>>> import numpy as np
>>> np.set_printoptions(precision=2, suppress=True, linewidth=160, floatmode="fixed")
>>> rnd = lambda a: np.round(a, 2) + 0
>>> A2 = np.array([[5, 2, 4, 2, 4, -5, -2, -1],
...     [-2, 4, -2, 1, 4, 3, 0, 5],
...     [4, 4, 3, -2, 1, -5, -2, 3],
...     [1, 1, 0, -2, 3, 1, -4, 0],
...     [3, 1, 5, 5, -2, 1, -1, -3],
...     [4, 4, 5, -1, 0, 1, 3, 2],
...     [4, -5, -2, 4, 4, -4, 1, -5],
...     [0, 5, 5, -5, -1, 1, -1, 5]])
>>> m1 = np.triu(A2, 1)
>>> print(m1)
[[ 0  2  4  2  4 -5 -2 -1]
 [ 0  0 -2  1  4  3  0  5]
 [ 0  0  0 -2  1 -5 -2  3]
 [ 0  0  0  0  3  1 -4  0]
 [ 0  0  0  0  0  1 -1 -3]
 [ 0  0  0  0  0  0  3  2]
 [ 0  0  0  0  0  0  0 -5]
 [ 0  0  0  0  0  0  0  0]]
>>> # triangular: eigenvalues sit on the diagonal
>>> x0 = np.array([-1, 1, 2, -3, -3, -2, -2, 2])
>>> print(np.einsum("ij,j->i", m1, x0))
[  4 -15  23  -3  -6  -2 -10   0]
>>> print(m1 @ np.eye(8)[6])
[-2.00  0.00 -2.00 -4.00 -1.00  3.00  0.00  0.00]
>>> print((m1 * x0).sum(axis=1))
[  4 -15  23  -3  -6  -2 -10   0]
>>> print((m1 @ x0).argmax())
2
>>> print(m1 @ x0)
[  4 -15  23  -3  -6  -2 -10   0]
>>> A = np.load("a.npy")
>>> print(A)
[[ 3 -3  3 -3]
 [-2 -3 -2 -3]
 [ 0  0  3 -3]
 [ 0  0 -2 -3]]
>>> ev, V = np.linalg.eig(A)
>>> print(rnd(ev))
[ 3.87 -3.87  3.87 -3.87]
>>> print(rnd(A @ V[:, 0] - ev[0] * V[:, 0]))
[0.00 0.00 0.00 0.00]
>>> print(rnd(np.sort(np.linalg.eigvals(np.linalg.inv(A)))))
[-0.26 -0.26  0.26  0.26]
>>> rng = np.random.default_rng(12)
>>> lab = rng.permutation(4)
>>> A2 = A[:, lab] * rng.choice([-1, 1], 4)
>>> print(A2)
[[-3 -3  3 -3]
 [-3  2  3  2]
 [ 0 -3  3  0]
 [ 0  2  3  0]]
>>> Uu, _, vt = np.linalg.svd(A.T @ A2)
>>> print(rnd(np.linalg.lstsq(A, A2)[0]))
[[ 0.00  0.00  0.00 -1.00]
 [ 1.00  0.00  0.00  0.00]
 [ 0.00 -1.00  0.00  0.00]
 [ 0.00  0.00 -1.00  0.00]]
>>> print(rnd(Uu @ vt))
[[ 0.00  0.00  0.00 -1.00]
 [ 1.00  0.00  0.00  0.00]
 [ 0.00 -1.00  0.00  0.00]
 [ 0.00  0.00 -1.00  0.00]]
